$ ipython --no-banner

In [1]: import numpy as np

In [2]: np.set_printoptions(precision=2, suppress=True, linewidth=140)

In [3]: def rd(a):
   ...:     return np.round(a, 2) + 0
   ...: 

In [4]: M = np.load("case15.npy")

In [5]: M
Out[5]: 
array([[0., 1., 1.],
       [3., 0., 0.],
       [0., 0., 0.]])

In [6]: left, sig, VT = np.linalg.svd(M)

In [7]: evecs = VT[:(sig > 1e-8).sum()]

In [8]: rng = np.random.default_rng(30062)

In [9]: x0 = M[2] + 3 * M[0] + rng.integers(2) * np.eye(3)[2]

In [10]: x0
Out[10]: array([0., 3., 3.])

In [11]: rd(np.diag(evecs.T @ evecs))
Out[11]: array([1. , 0.5, 0.5])

In [12]: np.allclose(evecs.T @ evecs @ x0, x0)
Out[12]: True

In [13]: rd(np.linalg.norm(x0 - evecs.T @ evecs @ x0))
Out[13]: np.float64(0.0)

In [14]: rd(evecs.T @ evecs)
Out[14]: 
array([[1. , 0. , 0. ],
       [0. , 0.5, 0.5],
       [0. , 0.5, 0.5]])

In [15]: other = M + rng.integers(-2, 3, (3, 2)) @ rng.integers(-2, 3, (2, 3))

In [16]: other
Out[16]: 
array([[ 2.,  1.,  2.],
       [-1.,  0.,  0.],
       [ 4.,  0.,  2.]])

In [17]: other - M
Out[17]: 
array([[ 2.,  0.,  1.],
       [-4.,  0.,  0.],
       [ 4.,  0.,  2.]])

In [18]: np.linalg.matrix_rank(other - M, tol=1e-8)
Out[18]: np.int64(2)

In [19]: rd(np.linalg.svd(other - M, compute_uv=False))
Out[19]: array([6.24, 1.43, 0.  ])

In [20]: np.abs(other - M).sum(axis=1)
Out[20]: array([3., 4., 6.])

In [21]: np.allclose(M @ M.T, M.T @ M)
Out[21]: False

In [22]: rd(np.abs(np.linalg.eigvals(M)).max())
Out[22]: np.float64(1.73)

In [23]: rd(np.linalg.det(M))
Out[23]: np.float64(0.0)

In [24]: (M + M.T) / 2
Out[24]: 
array([[0. , 2. , 0.5],
       [2. , 0. , 0. ],
       [0.5, 0. , 0. ]])

In [25]: np.trace(M)
Out[25]: np.float64(0.0)

In [26]: rd(np.linalg.matrix_power(M, 4))
Out[26]: 
array([[9., 0., 0.],
       [0., 9., 9.],
       [0., 0., 0.]])
